% python3 -q
>>> import numpy as np
>>> from numpy import linalg as LA
>>> np.set_printoptions(precision=3, suppress=True, linewidth=120, sign=" ")
>>> feats = np.array([[3.0, 1.0, 0.0, 0.0, 0.0, 0.0],
...     [0.0, 3.0, 1.0, 0.0, 0.0, 0.0],
...     [0.0, 0.0, 3.0, 1.0, 0.0, 0.0],
...     [0.0, 0.0, 0.0, 3.0, 1.0, 0.0],
...     [0.0, 0.0, 0.0, 0.0, 3.0, 1.0],
...     [0.0, 0.0, 0.0, 0.0, 0.0, 3.0]])
>>> feats.ravel(order="F")
array([ 3.,  0.,  0.,  0.,  0.,  0.,  1.,  3.,  0.,  0.,  0.,  0.,  0.,  1.,  3.,  0.,  0.,  0.,  0.,  0.,  1.,  3.,
        0.,  0.,  0.,  0.,  0.,  1.,  3.,  0.,  0.,  0.,  0.,  0.,  1.,  3.])
>>> feats.reshape(2, -1)
array([[ 3.,  1.,  0.,  0.,  0.,  0.,  0.,  3.,  1.,  0.,  0.,  0.,  0.,  0.,  3.,  1.,  0.,  0.],
       [ 0.,  0.,  0.,  3.,  1.,  0.,  0.,  0.,  0.,  0.,  3.,  1.,  0.,  0.,  0.,  0.,  0.,  3.]])
>>> T = feats.reshape(6, 2, -1)
>>> print(np.swapaxes(T, 1, 2)[1])
[[ 0.  0.]
 [ 3.  0.]
 [ 1.  0.]]
>>> T[:, 0]
array([[ 3.,  1.,  0.],
       [ 0.,  3.,  1.],
       [ 0.,  0.,  3.],
       [ 0.,  0.,  0.],
       [ 0.,  0.,  0.],
       [ 0.,  0.,  0.]])
>>> vec = np.array([0, -2, -1, 0, -3, 0])
>>> target = feats @ vec
>>> target
array([-2., -7., -3., -3., -9.,  0.])
>>> np.round(LA.solve(feats.T, feats[1]), 3) + 0
array([ 0.,  1.,  0.,  0.,  0.,  0.])
>>> print(LA.solve(feats, 4 * target))
[  0.  -8.  -4.   0. -12.   0.]
>>> print(LA.solve(feats, target + feats[:, 1]))
[ 0. -1. -1.  0. -3.  0.]
>>> m1 = np.array([[0.9, -0.7, -0.4, -0.3, -0.7],
...     [-0.1, -0.3, -0.6, -0.7, 1.2],
...     [1.7, -0.5, 2.3, 0.6, 1.4],
...     [0.6, 0.4, -0.8, -0.4, 1.2],
...     [-1.2, -0.5, 1.0, 0.5, 0.7],
...     [0.0, 2.4, -1.2, 0.2, -1.5],
...     [0.1, 2.5, -0.6, -0.2, -0.5],
...     [-1.1, 1.4, -0.1, -0.7, -0.2],
...     [1.0, 0.0, 0.2, -0.2, 0.5],
...     [0.8, 0.3, -0.8, 0.5, -0.2],
...     [-0.9, 0.6, -0.3, 0.6, 0.4],
...     [-0.7, 1.7, 0.6, -0.1, -1.2],
...     [-0.9, 0.2, 1.5, 0.5, -0.1],
...     [0.5, -0.3, -0.6, -0.2, -0.5]])
>>> m1
array([[ 0.9, -0.7, -0.4, -0.3, -0.7],
       [-0.1, -0.3, -0.6, -0.7,  1.2],
       [ 1.7, -0.5,  2.3,  0.6,  1.4],
       [ 0.6,  0.4, -0.8, -0.4,  1.2],
       [-1.2, -0.5,  1. ,  0.5,  0.7],
       [ 0. ,  2.4, -1.2,  0.2, -1.5],
       [ 0.1,  2.5, -0.6, -0.2, -0.5],
       [-1.1,  1.4, -0.1, -0.7, -0.2],
       [ 1. ,  0. ,  0.2, -0.2,  0.5],
       [ 0.8,  0.3, -0.8,  0.5, -0.2],
       [-0.9,  0.6, -0.3,  0.6,  0.4],
       [-0.7,  1.7,  0.6, -0.1, -1.2],
       [-0.9,  0.2,  1.5,  0.5, -0.1],
       [ 0.5, -0.3, -0.6, -0.2, -0.5]])
>>> ang = np.radians(15)
>>> R = np.eye(5)
>>> R[3, 3] = R[4, 4] = np.cos(ang)
>>> R[3, 4], R[4, 3] = -np.sin(ang), np.sin(ang)
>>> R
array([[ 1.   ,  0.   ,  0.   ,  0.   ,  0.   ],
       [ 0.   ,  1.   ,  0.   ,  0.   ,  0.   ],
       [ 0.   ,  0.   ,  1.   ,  0.   ,  0.   ],
       [ 0.   ,  0.   ,  0.   ,  0.966, -0.259],
       [ 0.   ,  0.   ,  0.   ,  0.259,  0.966]])
>>> B = m1 @ R.T
>>> LA.svd(m1, compute_uv=False), LA.svd(B, compute_uv=False)
(array([ 5.211,  3.529,  2.856,  2.455,  1.412]), array([ 5.211,  3.529,  2.856,  2.455,  1.412]))
